In [1]: import numpy as np

In [2]: import numpy.linalg as la

In [3]: np.set_printoptions(suppress=True, linewidth=160)

In [4]: def tidy(a):
   ...:     return np.round(a, 2) + 0
   ...: 

In [5]: feats = np.array([[-8, 5, -6, 5, 8],
   ...:     [-6, 7, -4, 7, 10],
   ...:     [-9, 4, -7, 4, 7],
   ...:     [-8, 5, -6, 5, 8],
   ...:     [-7, 6, -5, 6, 9],
   ...:     [-5, 8, -3, 8, 11],
   ...:     [-9, 4, -7, 4, 7],
   ...:     [-7, 6, -5, 6, 9],
   ...:     [-5, 8, -3, 8, 11],
   ...:     [-6, 7, -4, 7, 10],
   ...:     [-8, 5, -6, 5, 8],
   ...:     [-9, 4, -7, 4, 7]])

In [6]: feats
Out[6]: 
array([[-8,  5, -6,  5,  8],
       [-6,  7, -4,  7, 10],
       [-9,  4, -7,  4,  7],
       [-8,  5, -6,  5,  8],
       [-7,  6, -5,  6,  9],
       [-5,  8, -3,  8, 11],
       [-9,  4, -7,  4,  7],
       [-7,  6, -5,  6,  9],
       [-5,  8, -3,  8, 11],
       [-6,  7, -4,  7, 10],
       [-8,  5, -6,  5,  8],
       [-9,  4, -7,  4,  7]])

In [7]: other = np.array([[0, 2, 2], [3, 0, 1], [3, 1, 1], [3, 1, 1], [2, 1, 2]])

In [8]: np.vstack([feats, other.T]).shape
Out[8]: (15, 5)

In [9]: other.T @ feats.T
Out[9]: 
array([[ 28,  50,  17,  28,  39,  61,  17,  39,  61,  50,  28,  17],
       [ -9,   1, -14,  -9,  -4,   6, -14,  -4,   6,   1,  -9, -14],
       [  4,  18,  -3,   4,  11,  25,  -3,  11,  25,  18,   4,  -3]])

In [10]: la.matrix_rank(feats @ other)
Out[10]: np.int64(2)

In [11]: np.einsum("ij,ij->i", feats, feats)
Out[11]: array([214, 250, 211, 214, 227, 283, 211, 227, 283, 250, 214, 211])

In [12]: feats @ other
Out[12]: 
array([[ 28,  -9,   4],
       [ 50,   1,  18],
       [ 17, -14,  -3],
       [ 28,  -9,   4],
       [ 39,  -4,  11],
       [ 61,   6,  25],
       [ 17, -14,  -3],
       [ 39,  -4,  11],
       [ 61,   6,  25],
       [ 50,   1,  18],
       [ 28,  -9,   4],
       [ 17, -14,  -3]])

In [13]: la.matrix_rank(np.vstack([feats, other.T]))
Out[13]: np.int64(5)

In [14]: E = np.loadtxt("data.csv", delimiter=",")

In [15]: E
Out[15]: 
array([[ -81.11,  100.27,  121.14, -140.37,   21.19,  119.23],
       [ -80.8 ,  101.65,  119.76, -140.12,   20.43,  120.46],
       [ -79.93,  100.29,  119.86, -139.35,   19.89,  121.21],
       [ -80.47,  101.08,  119.67, -138.56,   19.41,  119.98],
       [ -80.97,   99.58,  118.45, -140.86,   20.83,  118.64],
       [ -80.48,  101.42,  120.51, -138.98,   20.39,  121.19],
       [ -82.58,  101.13,  121.01, -139.66,   19.93,  120.2 ],
       [ -79.55,  100.06,  120.01, -139.19,   20.  ,  120.32],
       [ -79.63,   99.2 ,  120.13, -141.54,   18.51,  120.19],
       [ -77.1 ,   99.34,  119.06, -138.19,   20.53,  119.7 ],
       [ -79.21,  101.01,  120.38, -141.11,   20.55,  121.01],
       [ -80.46,   98.18,  118.85, -139.46,   20.07,  118.17],
       [ -81.14,  100.87,  121.07, -140.23,   18.96,  121.  ],
       [ -79.27,   99.04,  118.47, -139.28,   19.53,  119.61],
       [ -79.71,   99.85,  119.21, -139.75,   20.79,  119.73],
       [ -79.59,  100.96,  119.85, -140.38,   18.79,  122.06],
       [ -80.62,  100.11,  119.69, -139.73,   20.96,  120.84],
       [ -78.69,   99.14,  122.11, -141.62,   20.85,  120.26],
       [ -79.7 ,  101.22,  120.47, -139.45,   22.76,  120.63],
       [ -79.71,   99.19,  119.37, -139.43,   20.3 ,  121.04],
       [ -79.53,   99.34,  119.35, -138.87,   20.77,  119.36]])

In [16]: C = E[[15, 20]].astype(float)

In [17]: for _ in range(4):
    ...:     labels = la.norm(E[:, None] - C, axis=-1).argmin(axis=1)
    ...:     C = np.array([E[labels == j].mean(axis=0) for j in range(2)])
    ...: 

In [18]: labels
Out[18]: array([1, 0, 0, 0, 1, 0, 0, 1, 0, 1, 0, 1, 0, 1, 1, 0, 1, 1, 1, 1, 1])

In [19]: np.bincount(labels)
Out[19]: array([ 9, 12])
